$ python -q
>>> import numpy as np
>>> from numpy import linalg as LA
>>> np.set_printoptions(precision=1, suppress=True, linewidth=100, sign=" ")
>>> M = np.arange(63).reshape(7, 9) + 4
>>> M
array([[  4,   5,   6,   7,   8,   9,  10,  11,  12],
       [ 13,  14,  15,  16,  17,  18,  19,  20,  21],
       [ 22,  23,  24,  25,  26,  27,  28,  29,  30],
       [ 31,  32,  33,  34,  35,  36,  37,  38,  39],
       [ 40,  41,  42,  43,  44,  45,  46,  47,  48],
       [ 49,  50,  51,  52,  53,  54,  55,  56,  57],
       [ 58,  59,  60,  61,  62,  63,  64,  65,  66]])
>>> # null space of dimension 7
>>> t = np.radians(72)
>>> r_ = np.eye(9)
>>> r_[4, 4] = r_[3, 3] = np.cos(t)
>>> r_[4, 3], r_[3, 4] = -np.sin(t), np.sin(t)
>>> r_
array([[ 1. ,  0. ,  0. ,  0. ,  0. ,  0. ,  0. ,  0. ,  0. ],
       [ 0. ,  1. ,  0. ,  0. ,  0. ,  0. ,  0. ,  0. ,  0. ],
       [ 0. ,  0. ,  1. ,  0. ,  0. ,  0. ,  0. ,  0. ,  0. ],
       [ 0. ,  0. ,  0. ,  0.3,  1. ,  0. ,  0. ,  0. ,  0. ],
       [ 0. ,  0. ,  0. , -1. ,  0.3,  0. ,  0. ,  0. ,  0. ],
       [ 0. ,  0. ,  0. ,  0. ,  0. ,  1. ,  0. ,  0. ,  0. ],
       [ 0. ,  0. ,  0. ,  0. ,  0. ,  0. ,  1. ,  0. ,  0. ],
       [ 0. ,  0. ,  0. ,  0. ,  0. ,  0. ,  0. ,  1. ,  0. ],
       [ 0. ,  0. ,  0. ,  0. ,  0. ,  0. ,  0. ,  0. ,  1. ]])
>>> A2 = M @ r_.T
>>> np.allclose(M @ M.T, A2 @ A2.T)
True
>>> r0 = np.array([0, -1, -1, 4, -7, -6, 0, -3, 8])
>>> A2 = r_ + np.outer(r0, np.eye(9)[2])
>>> np.round(LA.det(A2) / LA.det(r_), 1), round(1 + LA.solve(r_, r0)[2], 1)
(np.float64(0.0), np.float64(0.0))
>>> A2 = np.array([[-4, 4, -2, 3, -5, -5, -2, -5],
...     [-2, 4, 0, 0, -4, -4, -4, -2],
...     [4, -4, -4, 0, 1, -2, 5, 2],
...     [1, 2, -5, 1, -5, 4, -2, -2],
...     [1, 4, 0, -5, 1, -3, 2, 1],
...     [3, -5, 4, 3, 3, -3, -1, -4],
...     [0, -5, 2, 1, -2, 2, -3, 1],
...     [0, 1, 5, -3, 5, -1, 1, -2]])
>>> J = np.triu(A2)
>>> J
array([[-4,  4, -2,  3, -5, -5, -2, -5],
       [ 0,  4,  0,  0, -4, -4, -4, -2],
       [ 0,  0, -4,  0,  1, -2,  5,  2],
       [ 0,  0,  0,  1, -5,  4, -2, -2],
       [ 0,  0,  0,  0,  1, -3,  2,  1],
       [ 0,  0,  0,  0,  0, -3, -1, -4],
       [ 0,  0,  0,  0,  0,  0, -3,  1],
       [ 0,  0,  0,  0,  0,  0,  0, -2]])
>>> r0, v = J[7], J[5]
>>> r0 @ v
np.int64(8)
>>> p = (r0 @ v) / (r0 @ r0) * r0
>>> np.outer(r0, v)
array([[ 0,  0,  0,  0,  0,  0,  0,  0],
       [ 0,  0,  0,  0,  0,  0,  0,  0],
       [ 0,  0,  0,  0,  0,  0,  0,  0],
       [ 0,  0,  0,  0,  0,  0,  0,  0],
       [ 0,  0,  0,  0,  0,  0,  0,  0],
       [ 0,  0,  0,  0,  0,  0,  0,  0],
       [ 0,  0,  0,  0,  0,  0,  0,  0],
       [ 0,  0,  0,  0,  0,  6,  2,  8]])
>>> p
array([ 0.,  0.,  0.,  0.,  0.,  0.,  0., -4.])
>>> K = np.load("run6.npy")
>>> K
array([[-6,  3, -1,  0,  3,  1,  1, -3,  3, -1],
       [ 3,  4,  2,  2,  2,  1,  1, -2, -2,  2],
       [-1,  2,  0, -1,  1,  2, -3, -5, -4, -3],
       [ 0,  2, -1,  6,  1,  2,  5,  5, -3, -4],
       [ 3,  2,  1,  1,  2, -1,  4, -2,  3,  5],
       [ 1,  1,  2,  2, -1, -6,  2,  1, -2,  3],
       [ 1,  1, -3,  5,  4,  2, -2,  6, -3, -4],
       [-3, -2, -5,  5, -2,  1,  6,  4, -2,  0],
       [ 3, -2, -4, -3,  3, -2, -3, -2, -6,  1],
       [-1,  2, -3, -4,  5,  3, -4,  0,  1, -6]])
>>> # equal to its transpose
>>> x0 = np.array([2, -2, 1, 0, -1, 0, -2, -1, 1])
>>> h1 = np.maximum(M @ x0, 0)
>>> np.flatnonzero(h1 > 1e-9)
array([], dtype=int64)
>>> M.T @ h1
array([ 0,  0,  0,  0,  0,  0,  0,  0,  0])
>>> np.maximum(M @ x0, 0) - np.maximum(-M @ x0, 0)
array([ -23,  -41,  -59,  -77,  -95, -113, -131])
>>> rng = np.random.default_rng(13595)
>>> lab = rng.permutation(10)
>>> A2 = K[:, lab] * rng.choice([-1, 1], 10)
>>> A2
array([[ 3,  6,  3,  0, -3,  1,  3,  1, -1, -1],
       [ 2, -3,  2, -2, -4,  1, -2,  1,  2,  2],
       [ 5,  1,  1,  1, -2, -3, -4,  2,  0, -3],
       [-5,  0,  1, -6, -2,  5, -3,  2, -1, -4],
       [ 2, -3,  2, -1, -2,  4,  3, -1,  1,  5],
       [-1, -1, -1, -2, -1,  2, -2, -6,  2,  3],
       [-6, -1,  4, -5, -1, -2, -3,  2, -3, -4],
       [-4,  3, -2, -5,  2,  6, -2,  1, -5,  0],
       [ 2, -3,  3,  3,  2, -3, -6, -2, -4,  1],
       [ 0,  1,  5,  4, -2, -4,  1,  3, -3, -6]])
>>> left, _, VT = LA.svd(K.T @ A2)
>>> lab
array([ 7,  0,  4,  3,  1,  6,  8,  5,  2,  9])
>>> np.trace(K)
np.int64(-10)
>>> K @ K
array([[ 76,  -2,  20,  -3,   6, -24, -11,   0, -29,  38],
       [ -2,  51,  16,  15,  36,  17,   5, -18,   6, -14],
       [ 20,  16,  70, -13, -29, -26,   4, -36,  35,  46],
       [ -3,  15, -13, 121, -10,   8,  88,  87, -30,  -5],
       [  6,  36, -29, -10,  74,  28, -36,  -8, -15, -42],
       [-24,  17, -26,   8,  28,  65, -14,  11,   3, -64],
       [-11,   5,   4,  88, -36, -14, 121,  47,  14,  45],
       [  0, -18, -36,  87,  -8,  11,  47, 124, -22, -39],
       [-29,   6,  35, -30, -15,   3,  14, -22, 101,  26],
       [ 38, -14,  46,  -5, -42, -64,  45, -39,  26, 117]])
>>> LA.matrix_power(K, 2)
array([[ 76,  -2,  20,  -3,   6, -24, -11,   0, -29,  38],
       [ -2,  51,  16,  15,  36,  17,   5, -18,   6, -14],
       [ 20,  16,  70, -13, -29, -26,   4, -36,  35,  46],
       [ -3,  15, -13, 121, -10,   8,  88,  87, -30,  -5],
       [  6,  36, -29, -10,  74,  28, -36,  -8, -15, -42],
       [-24,  17, -26,   8,  28,  65, -14,  11,   3, -64],
       [-11,   5,   4,  88, -36, -14, 121,  47,  14,  45],
       [  0, -18, -36,  87,  -8,  11,  47, 124, -22, -39],
       [-29,   6,  35, -30, -15,   3,  14, -22, 101,  26],
       [ 38, -14,  46,  -5, -42, -64,  45, -39,  26, 117]])
>>> np.allclose(K @ K.T, K.T @ K)
True
>>> round(np.abs(LA.eigvals(K)).max(), 1)
np.float64(16.8)
>>> O, vecs = LA.qr(K[:, :3])[0], LA.qr(K[:, 3:])[0]
>>> sigma = LA.svd(O.T @ vecs, compute_uv=False)
>>> sigma
array([ 1. ,  1. ,  0.6])
>>> round(LA.norm(O @ O.T - vecs @ vecs.T, 2), 1)
np.float64(1.0)
